$ ipython --no-banner

In [1]: import numpy as np

In [2]: np.set_printoptions(precision=2, suppress=True, linewidth=160)

In [3]: rd = lambda a: np.round(a, 2) + 0

In [4]: X = np.loadtxt("m.csv", delimiter=",")

In [5]: X
Out[5]: 
array([[  1.,  -2.,   4.,  -8.],
       [  1.,  -1.,   1.,  -1.],
       [  1.,   0.,   0.,   0.],
       [  1.,   1.,   1.,   1.],
       [  1.,   2.,   4.,   8.],
       [  1.,   3.,   9.,  27.],
       [  1.,   4.,  16.,  64.],
       [  1.,   5.,  25., 125.],
       [  1.,   6.,  36., 216.]])

In [6]: u, r1 = X[5], X[0]

In [7]: u @ r1
Out[7]: np.float64(-185.0)

In [8]: p = (u @ r1) / (u @ u) * u

In [9]: np.linalg.matrix_rank(np.outer(u, r1))
Out[9]: np.int64(1)

In [10]: np.outer(u, r1)
Out[10]: 
array([[   1.,   -2.,    4.,   -8.],
       [   3.,   -6.,   12.,  -24.],
       [   9.,  -18.,   36.,  -72.],
       [  27.,  -54.,  108., -216.]])

In [11]: rd(p)
Out[11]: array([-0.23, -0.68, -2.03, -6.09])

In [12]: B = np.array([[-2, 0], [-2, 0], [2, -1], [2, -3]])

In [13]: X @ B
Out[13]: 
array([[  -6.,   20.],
       [   0.,    2.],
       [  -2.,    0.],
       [   0.,   -4.],
       [  18.,  -28.],
       [  64.,  -90.],
       [ 150., -208.],
       [ 288., -400.],
       [ 490., -684.]])

In [14]: np.einsum("ik,kj->ij", X, B)
Out[14]: 
array([[  -6.,   20.],
       [   0.,    2.],
       [  -2.,    0.],
       [   0.,   -4.],
       [  18.,  -28.],
       [  64.,  -90.],
       [ 150., -208.],
       [ 288., -400.],
       [ 490., -684.]])

In [15]: B.T @ X.T
Out[15]: 
array([[  -6.,    0.,   -2.,    0.,   18.,   64.,  150.,  288.,  490.],
       [  20.,    2.,    0.,   -4.,  -28.,  -90., -208., -400., -684.]])

In [16]: B = np.c_[X[:, :1] @ np.array([[3]]), np.array([-3, 3, 1, 5, 2, 5, -2, 0, 4])]

In [17]: B
Out[17]: 
array([[ 3., -3.],
       [ 3.,  3.],
       [ 3.,  1.],
       [ 3.,  5.],
       [ 3.,  2.],
       [ 3.,  5.],
       [ 3., -2.],
       [ 3.,  0.],
       [ 3.,  4.]])

In [18]: np.linalg.matrix_rank(np.c_[X, B])
Out[18]: np.int64(5)

In [19]: np.linalg.matrix_rank(B)
Out[19]: np.int64(2)

In [20]: rd(np.linalg.norm(np.linalg.qr(X)[0].T @ B, axis=0) ** 2 / ((B ** 2).sum(axis=0) + 1e-12))
Out[20]: array([1.  , 0.66])

In [21]: rd(np.linalg.lstsq(X, B[:, 0])[0])
Out[21]: array([3., 0., 0., 0.])

In [22]: w1 = np.array([[-2, 3, -1, 3], [-2, 1, 1, -1], [0, -2, 3, 2], [3, -1, 1, -3]])

In [23]: c = np.array([3, -1, 3, 0])

In [24]: hid = np.maximum(X @ w1 + c, 0)

In [25]: hid
Out[25]: 
array([[  0.,   0.,   4.,  37.],
       [  0.,   0.,   3.,   9.],
       [  1.,   2.,   2.,   3.],
       [  2.,   0.,   7.,   1.],
       [ 21.,   0.,  24.,   0.],
       [ 76.,   0.,  59.,   0.],
       [185.,   0., 118.,   0.],
       [366.,   0., 207.,   0.],
       [637.,   0., 332.,   0.]])

In [26]: rd((hid > 0).mean(axis=0))
Out[26]: array([0.78, 0.11, 1.  , 0.44])

In [27]: cent = np.array([[1, 3, 2], [2, 2, 3], [2, 3, 1], [3, 1, 0]])

In [28]: (hid @ cent).round(6).argmax(axis=1)
Out[28]: array([0, 0, 0, 1, 1, 1, 1, 1, 1])

In [29]: B = X[0, 0] * X[1:] - np.outer(X[1:, 0], X[0])

In [30]: B
Out[30]: 
array([[  0.,   1.,  -3.,   7.],
       [  0.,   2.,  -4.,   8.],
       [  0.,   3.,  -3.,   9.],
       [  0.,   4.,   0.,  16.],
       [  0.,   5.,   5.,  35.],
       [  0.,   6.,  12.,  72.],
       [  0.,   7.,  21., 133.],
       [  0.,   8.,  32., 224.]])

In [31]: X[:, 0] / X[0, 0]
Out[31]: array([1., 1., 1., 1., 1., 1., 1., 1., 1.])

In [32]: np.flatnonzero(~B.round(6).any(axis=1))
Out[32]: array([], dtype=int64)

In [33]: u = np.array([-1, -2, 1, -1, -1, -3, 1, -3, -2, 1, 1, -3, -3, 0, -3]) + 0.5

In [34]: arr = np.outer(u, u) / (u @ u)

In [35]: rd(arr)
Out[35]: 
array([[ 0.01,  0.02, -0.02,  0.01,  0.01,  0.03, -0.02,  0.03,  0.02, -0.02, -0.02,  0.03,  0.03, -0.01,  0.03],
       [ 0.02,  0.05, -0.05,  0.02,  0.02,  0.08, -0.05,  0.08,  0.05, -0.05, -0.05,  0.08,  0.08, -0.02,  0.08],
       [-0.02, -0.05,  0.05, -0.02, -0.02, -0.08,  0.05, -0.08, -0.05,  0.05,  0.05, -0.08, -0.08,  0.02, -0.08],
       [ 0.01,  0.02, -0.02,  0.01,  0.01,  0.03, -0.02,  0.03,  0.02, -0.02, -0.02,  0.03,  0.03, -0.01,  0.03],
       [ 0.01,  0.02, -0.02,  0.01,  0.01,  0.03, -0.02,  0.03,  0.02, -0.02, -0.02,  0.03,  0.03, -0.01,  0.03],
       [ 0.03,  0.08, -0.08,  0.03,  0.03,  0.14, -0.08,  0.14,  0.08, -0.08, -0.08,  0.14,  0.14, -0.03,  0.14],
       [-0.02, -0.05,  0.05, -0.02, -0.02, -0.08,  0.05, -0.08, -0.05,  0.05,  0.05, -0.08, -0.08,  0.02, -0.08],
       [ 0.03,  0.08, -0.08,  0.03,  0.03,  0.14, -0.08,  0.14,  0.08, -0.08, -0.08,  0.14,  0.14, -0.03,  0.14],
       [ 0.02,  0.05, -0.05,  0.02,  0.02,  0.08, -0.05,  0.08,  0.05, -0.05, -0.05,  0.08,  0.08, -0.02,  0.08],
       [-0.02, -0.05,  0.05, -0.02, -0.02, -0.08,  0.05, -0.08, -0.05,  0.05,  0.05, -0.08, -0.08,  0.02, -0.08],
       [-0.02, -0.05,  0.05, -0.02, -0.02, -0.08,  0.05, -0.08, -0.05,  0.05,  0.05, -0.08, -0.08,  0.02, -0.08],
       [ 0.03,  0.08, -0.08,  0.03,  0.03,  0.14, -0.08,  0.14,  0.08, -0.08, -0.08,  0.14,  0.14, -0.03,  0.14],
       [ 0.03,  0.08, -0.08,  0.03,  0.03,  0.14, -0.08,  0.14,  0.08, -0.08, -0.08,  0.14,  0.14, -0.03,  0.14],
       [-0.01, -0.02,  0.02, -0.01, -0.01, -0.03,  0.02, -0.03, -0.02,  0.02,  0.02, -0.03, -0.03,  0.01, -0.03],
       [ 0.03,  0.08, -0.08,  0.03,  0.03,  0.14, -0.08,  0.14,  0.08, -0.08, -0.08,  0.14,  0.14, -0.03,  0.14]])

In [36]: [round(float(x), 2) for x in np.linalg.svd(arr, compute_uv=False)[:3]]
Out[36]: [1.0, 0.0, 0.0]

In [37]: rd(np.linalg.det(arr))
Out[37]: np.float64(0.0)

In [38]: np.allclose(arr @ arr.T, arr.T @ arr)
Out[38]: True

In [39]: rd(np.abs(np.linalg.eigvals(arr)).max())
Out[39]: np.float64(1.0)

In [40]: np.allclose(arr, arr.T)
Out[40]: True

In [41]: np.trace(arr)
Out[41]: np.float64(1.0)

In [42]: x0 = np.array([1, -1, 1, -1, 2, -3, -1, 0, 1, 2, 2, 2, 1, -3, 1])

In [43]: rd(arr @ arr @ x0)
Out[43]: array([-0.01, -0.03,  0.03, -0.01, -0.01, -0.05,  0.03, -0.05, -0.03,  0.03,  0.03, -0.05, -0.05,  0.01, -0.05])

In [44]: rd(arr @ x0)
Out[44]: array([-0.01, -0.03,  0.03, -0.01, -0.01, -0.05,  0.03, -0.05, -0.03,  0.03,  0.03, -0.05, -0.05,  0.01, -0.05])

In [45]: E = np.load("x.npy")

In [46]: E
Out[46]: 
array([[3., 1., 1., 1., 1., 1., 1., 1.],
       [1., 3., 1., 1., 1., 1., 1., 1.],
       [1., 1., 3., 1., 1., 1., 1., 1.],
       [1., 1., 1., 3., 1., 1., 1., 1.],
       [1., 1., 1., 1., 3., 1., 1., 1.],
       [1., 1., 1., 1., 1., 3., 1., 1.],
       [1., 1., 1., 1., 1., 1., 3., 1.],
       [1., 1., 1., 1., 1., 1., 1., 3.]])

In [47]: rng = np.random.default_rng(118)

In [48]: B = E + rng.integers(-2, 3, (8, 1)) @ rng.integers(-2, 3, (1, 8))

In [49]: B
Out[49]: 
array([[ 2.,  1.,  3.,  3.,  1.,  0.,  3., -1.],
       [ 3.,  3., -3., -3.,  1.,  3., -3.,  5.],
       [ 2.,  1.,  1., -1.,  1.,  2., -1.,  3.],
       [ 3.,  1., -3., -1.,  1.,  3., -3.,  5.],
       [ 1.,  1.,  1.,  1.,  3.,  1.,  1.,  1.],
       [ 0.,  1.,  3.,  3.,  1.,  2.,  3., -1.],
       [ 3.,  1., -3., -3.,  1.,  3., -1.,  5.],
       [ 0.,  1.,  3.,  3.,  1.,  0.,  3.,  1.]])

In [50]: rd(np.linalg.svd(B - E, compute_uv=False))
Out[50]: array([16.97,  0.  ,  0.  ,  0.  ,  0.  ,  0.  ,  0.  ,  0.  ])

In [51]: B - E
Out[51]: 
array([[-1.,  0.,  2.,  2.,  0., -1.,  2., -2.],
       [ 2.,  0., -4., -4.,  0.,  2., -4.,  4.],
       [ 1.,  0., -2., -2.,  0.,  1., -2.,  2.],
       [ 2.,  0., -4., -4.,  0.,  2., -4.,  4.],
       [ 0.,  0.,  0.,  0.,  0.,  0.,  0.,  0.],
       [-1.,  0.,  2.,  2.,  0., -1.,  2., -2.],
       [ 2.,  0., -4., -4.,  0.,  2., -4.,  4.],
       [-1.,  0.,  2.,  2.,  0., -1.,  2., -2.]])

In [52]: np.linalg.matrix_rank(B - E, tol=1e-8)
Out[52]: np.int64(1)

In [53]: u = np.array([2, 6, 6, 0, 5, 6, 2, 9, 7, 7, 3, 4, 3, 4]) + 0.5

In [54]: J = np.outer(u, u) / (u @ u)

In [55]: rd(J)
Out[55]: 
array([[0.01, 0.04, 0.04, 0.  , 0.03, 0.04, 0.01, 0.05, 0.04, 0.04, 0.02, 0.03, 0.02, 0.03],
       [0.04, 0.1 , 0.1 , 0.01, 0.08, 0.1 , 0.04, 0.14, 0.11, 0.11, 0.05, 0.07, 0.05, 0.07],
       [0.04, 0.1 , 0.1 , 0.01, 0.08, 0.1 , 0.04, 0.14, 0.11, 0.11, 0.05, 0.07, 0.05, 0.07],
       [0.  , 0.01, 0.01, 0.  , 0.01, 0.01, 0.  , 0.01, 0.01, 0.01, 0.  , 0.01, 0.  , 0.01],
       [0.03, 0.08, 0.08, 0.01, 0.07, 0.08, 0.03, 0.12, 0.09, 0.09, 0.04, 0.06, 0.04, 0.06],
       [0.04, 0.1 , 0.1 , 0.01, 0.08, 0.1 , 0.04, 0.14, 0.11, 0.11, 0.05, 0.07, 0.05, 0.07],
       [0.01, 0.04, 0.04, 0.  , 0.03, 0.04, 0.01, 0.05, 0.04, 0.04, 0.02, 0.03, 0.02, 0.03],
       [0.05, 0.14, 0.14, 0.01, 0.12, 0.14, 0.05, 0.21, 0.16, 0.16, 0.08, 0.1 , 0.08, 0.1 ],
       [0.04, 0.11, 0.11, 0.01, 0.09, 0.11, 0.04, 0.16, 0.13, 0.13, 0.06, 0.08, 0.06, 0.08],
       [0.04, 0.11, 0.11, 0.01, 0.09, 0.11, 0.04, 0.16, 0.13, 0.13, 0.06, 0.08, 0.06, 0.08],
       [0.02, 0.05, 0.05, 0.  , 0.04, 0.05, 0.02, 0.08, 0.06, 0.06, 0.03, 0.04, 0.03, 0.04],
       [0.03, 0.07, 0.07, 0.01, 0.06, 0.07, 0.03, 0.1 , 0.08, 0.08, 0.04, 0.05, 0.04, 0.05],
       [0.02, 0.05, 0.05, 0.  , 0.04, 0.05, 0.02, 0.08, 0.06, 0.06, 0.03, 0.04, 0.03, 0.04],
       [0.03, 0.07, 0.07, 0.01, 0.06, 0.07, 0.03, 0.1 , 0.08, 0.08, 0.04, 0.05, 0.04, 0.05]])

In [56]: rd(np.linalg.svd(J, compute_uv=False))
Out[56]: array([1., 0., 0., 0., 0., 0., 0., 0., 0., 0., 0., 0., 0., 0.])

In [57]: rd(J.sum(axis=1))
Out[57]: array([0.41, 1.05, 1.05, 0.08, 0.89, 1.05, 0.41, 1.54, 1.22, 1.22, 0.57, 0.73, 0.57, 0.73])

In [58]: u, r1 = J[2], J[9]

In [59]: rd(u @ u)
Out[59]: np.float64(0.1)

In [60]: p = (u @ r1) / (u @ u) * u

In [61]: rd((r1 - p) @ u)
Out[61]: np.float64(0.0)

In [62]: np.linalg.matrix_rank(np.outer(u, r1))
Out[62]: np.int64(1)

In [63]: rd(np.linalg.norm(u + r1) ** 2 + np.linalg.norm(u - r1) ** 2)
Out[63]: np.float64(0.45)

In [64]: rd(r1 - p)
Out[64]: array([0., 0., 0., 0., 0., 0., 0., 0., 0., 0., 0., 0., 0., 0.])
